% python3 -q
>>> import numpy as np
>>> import numpy.linalg as la
>>> np.set_printoptions(precision=2, suppress=True, linewidth=120, legacy="1.25")
>>> feats = np.load("layer19.npy")
>>> feats
array([[  6,   6,   0,   0,  -1],
       [ -6,  -6,   0,  -6,  -3],
       [ -8,  -8,   0,   1,   2],
       [-10, -10,   0,  -4,  -1],
       [  2,   2,   0,   2,   1],
       [ -2,  -2,   0,   1,   1],
       [  6,   6,   0,   3,   1],
       [ -6,  -6,   0,  -3,  -1]])
>>> # rank 2
>>> Uu, sv, vt = la.svd(feats)
>>> sv.round(2) + 0
array([25.91,  7.45,  0.  ,  0.  ,  0.  ])
>>> np.argmax(sv[:-1] / (sv[1:] + 1e-6)) + 1
2
>>> A2 = Uu[:, :2] @ np.diag(sv[:2]) @ vt[:2]
>>> la.matrix_rank(feats, rtol=0.05)
2
>>> np.unique(feats.round(6), axis=0).shape
(8, 5)
>>> Uu, sv, vt = la.svd(feats)
>>> V = vt[:(sv > 1e-8).sum()]
>>> rng = np.random.default_rng(924372)
>>> x = feats[6] + 2 * feats[1] + rng.integers(2) * np.eye(5)[4]
>>> x
array([-6., -6.,  0., -9., -5.])
>>> la.matrix_rank(np.vstack([feats, x]))
2
>>> np.round(la.norm(x - V.T @ V @ x), 2)
0.0
>>> r = la.matrix_rank(feats)
>>> r
2
>>> N = la.svd(feats)[2][r:].T
>>> np.round(feats @ N, 2) + 0
array([[0., 0., 0.],
       [0., 0., 0.],
       [0., 0., 0.],
       [0., 0., 0.],
       [0., 0., 0.],
       [0., 0., 0.],
       [0., 0., 0.],
       [0., 0., 0.]])
>>> N.shape
(5, 3)
>>> np.round(N @ N.T, 2) + 0
array([[ 0.5 , -0.5 ,  0.  , -0.04,  0.06],
       [-0.5 ,  0.5 ,  0.  , -0.04,  0.06],
       [ 0.  ,  0.  ,  1.  ,  0.  ,  0.  ],
       [-0.04, -0.04,  0.  ,  0.3 , -0.46],
       [ 0.06,  0.06,  0.  , -0.46,  0.69]])
>>> [int(la.matrix_rank(feats[:i])) for i in range(1, len(feats) + 1)]
[1, 2, 2, 2, 2, 2, 2, 2]
>>> la.matrix_rank(feats.T @ feats), la.matrix_rank(feats @ feats.T)
(2, 2)
>>> arr = np.loadtxt("x.csv", delimiter=",")
>>> arr
array([[-3., -3.,  3., -4., -7., -5., -3.],
       [-2.,  9.,  4., -6., -7.,  5., -8.],
       [ 8.,  6.,  9.,  3.,  4., -8.,  5.],
       [ 1.,  3., -3.,  4., -5., -1., -8.],
       [ 0.,  7.,  9., -5.,  3.,  8.,  7.],
       [-3., -5.,  8., -9.,  7., -2.,  4.],
       [ 0.,  0.,  0.,  0.,  0.,  0., -1.]])
>>> r0, r1 = arr[1], arr[6]
>>> r0 @ r0
275.0
>>> r0 @ r1
8.0
>>> p = (r0 @ r1) / (r0 @ r0) * r0
>>> r1 - p
array([ 0.06, -0.26, -0.12,  0.17,  0.2 , -0.15, -0.77])
>>> p
array([-0.06,  0.26,  0.12, -0.17, -0.2 ,  0.15, -0.23])
>>> la.matrix_rank(np.outer(r0, r1))
1
>>> np.abs(la.svd(arr)[2][-1])
array([0.79, 0.43, 0.09, 0.2 , 0.17, 0.32, 0.13])
>>> round(float(la.norm(arr, 2) / la.norm(arr)), 2)
0.63
>>> la.matrix_rank(arr, rtol=0.1)
5
>>> np.argsort(-la.norm(arr, axis=0).round(6), kind="stable")[:3]
array([2, 6, 1])
>>> [round(float(x), 2) for x in la.svd(arr, compute_uv=False)[:3]]
[23.04, 19.01, 15.93]
>>> x = np.array([-6, -8, 4, -9, -2, 7, 9])
>>> arr @ np.ones(7)
array([-22.,  -5.,  27.,  -9.,  29.,   0.,  -1.])
>>> arr * x
array([[ 18.,  24.,  12.,  36.,  14., -35., -27.],
       [ 12., -72.,  16.,  54.,  14.,  35., -72.],
       [-48., -48.,  36., -27.,  -8., -56.,  45.],
       [ -6., -24., -12., -36.,  10.,  -7., -72.],
       [ -0., -56.,  36.,  45.,  -6.,  56.,  63.],
       [ 18.,  40.,  32.,  81., -14., -14.,  36.],
       [ -0.,  -0.,   0.,  -0.,  -0.,   0.,  -9.]])
>>> arr @ (2 * x)
array([  84.,  -26., -212., -294.,  276.,  358.,  -18.])
>>> np.einsum("ij,j->i", arr, x)
array([  42.,  -13., -106., -147.,  138.,  179.,   -9.])
>>> (arr @ x).argmax()
5
>>> arr @ x
array([  42.,  -13., -106., -147.,  138.,  179.,   -9.])
